$ ipython --no-banner

In [1]: import numpy as np

In [2]: from numpy import linalg as LA

In [3]: np.set_printoptions(precision=2, suppress=True, linewidth=200, floatmode="fixed")

In [4]: def rd(a):
   ...:     return np.round(a, 2) + 0
   ...: 

In [5]: arr = np.loadtxt("m.csv", delimiter=",")

In [6]: print(arr)
[[ -9.00   8.00 -20.00  25.00  26.00  -4.00  -6.00  26.00 -20.00]
 [ -1.00  20.00   2.00   9.00   8.00 -20.00   2.00  22.00 -28.00]
 [-19.00 -12.00 -50.00  15.00  36.00  11.00 -26.00  11.00   0.00]
 [ -1.00   4.00  18.00   9.00  -8.00  12.00  18.00   6.00   4.00]
 [ 18.00 -20.00  -8.00  -6.00   0.00  -7.00 -16.00 -25.00  12.00]
 [-17.00 -13.00 -48.00   9.00  32.00   9.00 -27.00   6.00   2.00]
 [-15.00  -4.00 -18.00  15.00  16.00  18.00  -2.00  12.00   4.00]
 [-13.00  17.00  28.00  -7.00 -20.00  14.00  27.00  11.00   2.00]]

In [7]: rk = LA.matrix_rank(arr)

In [8]: print(rk)
4

In [9]: ns = LA.svd(arr)[2][rk:].T

In [10]: print(np.allclose(arr @ ns, 0))
True

In [11]: print([int(LA.matrix_rank(arr[:, :j + 1])) for j in range(9)])
[1, 2, 3, 4, 4, 4, 4, 4, 4]

In [12]: print([int(LA.matrix_rank(arr[:i])) for i in range(1, len(arr) + 1)])
[1, 2, 3, 4, 4, 4, 4, 4]

In [13]: print(LA.matrix_rank(arr.T @ arr), LA.matrix_rank(arr @ arr.T))
4 4

In [14]: print([int(LA.matrix_rank(np.delete(arr, i, axis=0))) for i in range(8)])
[4, 4, 4, 4, 4, 4, 4, 4]

In [15]: feats = np.load("dump.npy")

In [16]: print(feats)
[[ 2.00 -1.00  3.00 -2.00  0.00  3.00  0.00  3.00  0.00]
 [ 1.00  3.00 -2.00  1.00  0.00  1.00  1.00  0.00  2.00]
 [ 0.00 -1.00  2.00  0.00  3.00  0.00  3.00  1.00  0.00]
 [ 3.00 -3.00 -2.00  2.00  3.00  1.00  0.00  1.00  1.00]
 [ 0.00  0.00  0.00  0.00 -3.00  5.00  7.00 -5.00  2.00]
 [ 0.00  0.00  0.00  0.00  4.00  3.00 -2.00  3.00  0.00]
 [ 0.00  0.00  0.00  0.00 -6.00  0.00 -7.00 -5.00 -5.00]
 [ 0.00  0.00  0.00  0.00 -4.00  9.00 -6.00  7.00 -9.00]
 [ 0.00  0.00  0.00  0.00 -9.00  7.00 -9.00 -7.00 -7.00]]

In [17]: rng = np.random.default_rng(243578)

In [18]: labels = rng.permutation(9)

In [19]: print(labels)
[1 7 8 0 3 2 5 4 6]

In [20]: A2 = feats[labels][:, labels]

In [21]: print(np.allclose(A2, feats))
False

In [22]: print(A2)
[[ 3.00  0.00  2.00  1.00  1.00 -2.00  1.00  0.00  1.00]
 [ 0.00  7.00 -9.00  0.00  0.00  0.00  9.00 -4.00 -6.00]
 [ 0.00 -7.00 -7.00  0.00  0.00  0.00  7.00 -9.00 -9.00]
 [-1.00  3.00  0.00  2.00 -2.00  3.00  3.00  0.00  0.00]
 [-3.00  1.00  1.00  3.00  2.00 -2.00  1.00  3.00  0.00]
 [-1.00  1.00  0.00  0.00  0.00  2.00  0.00  3.00  3.00]
 [ 0.00  3.00  0.00  0.00  0.00  0.00  3.00  4.00 -2.00]
 [ 0.00 -5.00  2.00  0.00  0.00  0.00  5.00 -3.00  7.00]
 [ 0.00 -5.00 -5.00  0.00  0.00  0.00  0.00 -6.00 -7.00]]

In [23]: print(np.diag(A2))
[ 3.00  7.00 -7.00  2.00  2.00  2.00  3.00 -3.00 -7.00]

In [24]: A2 = LA.invert(feats)
AttributeError: module 'numpy.linalg' has no attribute 'invert'


In [25]: A2 = LA.inv(feats)

In [26]: print(rd(LA.cond(feats)))
109.85

In [27]: print(rd(LA.det(feats) * LA.det(A2)))
1.0

In [28]: print(rd(LA.slogdet(feats)[0]))
1.0

In [29]: print(rd(feats @ A2))
[[1.00 0.00 0.00 0.00 0.00 0.00 0.00 0.00 0.00]
 [0.00 1.00 0.00 0.00 0.00 0.00 0.00 0.00 0.00]
 [0.00 0.00 1.00 0.00 0.00 0.00 0.00 0.00 0.00]
 [0.00 0.00 0.00 1.00 0.00 0.00 0.00 0.00 0.00]
 [0.00 0.00 0.00 0.00 1.00 0.00 0.00 0.00 0.00]
 [0.00 0.00 0.00 0.00 0.00 1.00 0.00 0.00 0.00]
 [0.00 0.00 0.00 0.00 0.00 0.00 1.00 0.00 0.00]
 [0.00 0.00 0.00 0.00 0.00 0.00 0.00 1.00 0.00]
 [0.00 0.00 0.00 0.00 0.00 0.00 0.00 0.00 1.00]]

In [30]: print(rd(LA.inv(A2)))
[[ 2.00 -1.00  3.00 -2.00  0.00  3.00  0.00  3.00  0.00]
 [ 1.00  3.00 -2.00  1.00  0.00  1.00  1.00  0.00  2.00]
 [ 0.00 -1.00  2.00  0.00  3.00  0.00  3.00  1.00  0.00]
 [ 3.00 -3.00 -2.00  2.00  3.00  1.00  0.00  1.00  1.00]
 [ 0.00  0.00  0.00  0.00 -3.00  5.00  7.00 -5.00  2.00]
 [ 0.00  0.00  0.00  0.00  4.00  3.00 -2.00  3.00  0.00]
 [ 0.00  0.00  0.00  0.00 -6.00  0.00 -7.00 -5.00 -5.00]
 [ 0.00  0.00  0.00  0.00 -4.00  9.00 -6.00  7.00 -9.00]
 [ 0.00  0.00  0.00  0.00 -9.00  7.00 -9.00 -7.00 -7.00]]

In [31]: def softmax(z):
    ...:     e = np.exp(z - z.max(axis=-1, keepdims=True))
    ...:     return e / e.sum(axis=-1, keepdims=True)
    ...: 

In [32]: print(rd(softmax(10 * feats[1])))
[0.00 1.00 0.00 0.00 0.00 0.00 0.00 0.00 0.00]

In [33]: print(rd(softmax(feats).sum(axis=1)))
[1.00 1.00 1.00 1.00 1.00 1.00 1.00 1.00 1.00]

In [34]: print(rd(softmax(feats[1])))
[0.07 0.50 0.00 0.07 0.02 0.07 0.07 0.02 0.18]

In [35]: scores = feats @ feats.T / np.sqrt(9)

In [36]: print(rd(softmax(scores + np.triu(np.full(scores.shape, -np.inf), 1))))
[[1.00 0.00 0.00 0.00 0.00 0.00 0.00 0.00 0.00]
 [0.00 1.00 0.00 0.00 0.00 0.00 0.00 0.00 0.00]
 [0.01 0.00 0.99 0.00 0.00 0.00 0.00 0.00 0.00]
 [0.00 0.00 0.00 1.00 0.00 0.00 0.00 0.00 0.00]
 [0.00 0.00 0.00 0.00 1.00 0.00 0.00 0.00 0.00]
 [0.00 0.00 0.00 0.00 0.00 1.00 0.00 0.00 0.00]
 [0.00 0.00 0.00 0.00 0.00 0.00 1.00 0.00 0.00]
 [0.00 0.00 0.00 0.00 0.00 0.00 0.00 1.00 0.00]
 [0.00 0.00 0.00 0.00 0.00 0.00 0.00 0.00 1.00]]

In [37]: print(rd(softmax(scores)[1] @ feats))
[ 0.84  2.51 -1.68  0.84 -0.46  1.64  1.94 -0.79  2.00]

In [38]: print(softmax(scores).round(6).argmax(axis=1))
[7 1 2 3 4 7 8 7 8]

In [39]: print(rd(LA.norm(feats, 1)), rd(LA.norm(feats, np.inf)))
35.0 39.0

In [40]: print(rd(LA.norm(feats[3], 1)), rd(LA.norm(feats[3], np.inf)))
16.0 3.0

In [41]: print(rd(LA.norm(feats, axis=1)))
[ 6.00  4.58  4.90  6.16 10.58  6.16 11.62 16.22 17.58]

In [42]: m1 = np.loadtxt("run14.csv", delimiter=",")

In [43]: print(m1)
[[3.00 1.00 1.00 1.00]
 [1.00 3.00 1.00 1.00]
 [1.00 1.00 3.00 1.00]
 [1.00 1.00 1.00 3.00]]

In [44]: # equal to its transpose

In [45]: print(rd(LA.svd(m1, compute_uv=False)))
[6.00 2.00 2.00 2.00]

In [46]: m1[:, 4]
IndexError: index 4 is out of bounds for axis 1 with size 4


In [47]: LA.rank(m1)
AttributeError: module 'numpy.linalg' has no attribute 'rank'


In [48]: print(m1.shape)
(4, 4)

In [49]: print(m1.mean(axis=0))
[1.50 1.50 1.50 1.50]

In [50]: print(np.abs(m1).max())
3.0

In [51]: print(m1.sum(axis=1))
[6.00 6.00 6.00 6.00]

In [52]: F = np.load("test3.npy")

In [53]: print(F)
[[13  0  0  9 12]
 [10 11  0  0  3]
 [10  6  0  0  7]
 [12  8  0  1  5]
 [13  0  0  9 12]
 [12  6  0  0  7]
 [10  1  0  2 11]
 [13  5  0  0  8]
 [14  8  0  0  5]
 [ 9  4  0  3  8]
 [14  4  0  1  7]
 [ 7  3  0  5 10]
 [10  3  0  6  9]]

In [54]: # row 4 repeats row 0

In [55]: print(LA.matrix_rank(arr, rtol=0.1))
4

In [56]: print(rd(LA.norm(arr, 2) / LA.norm(arr)))
0.8
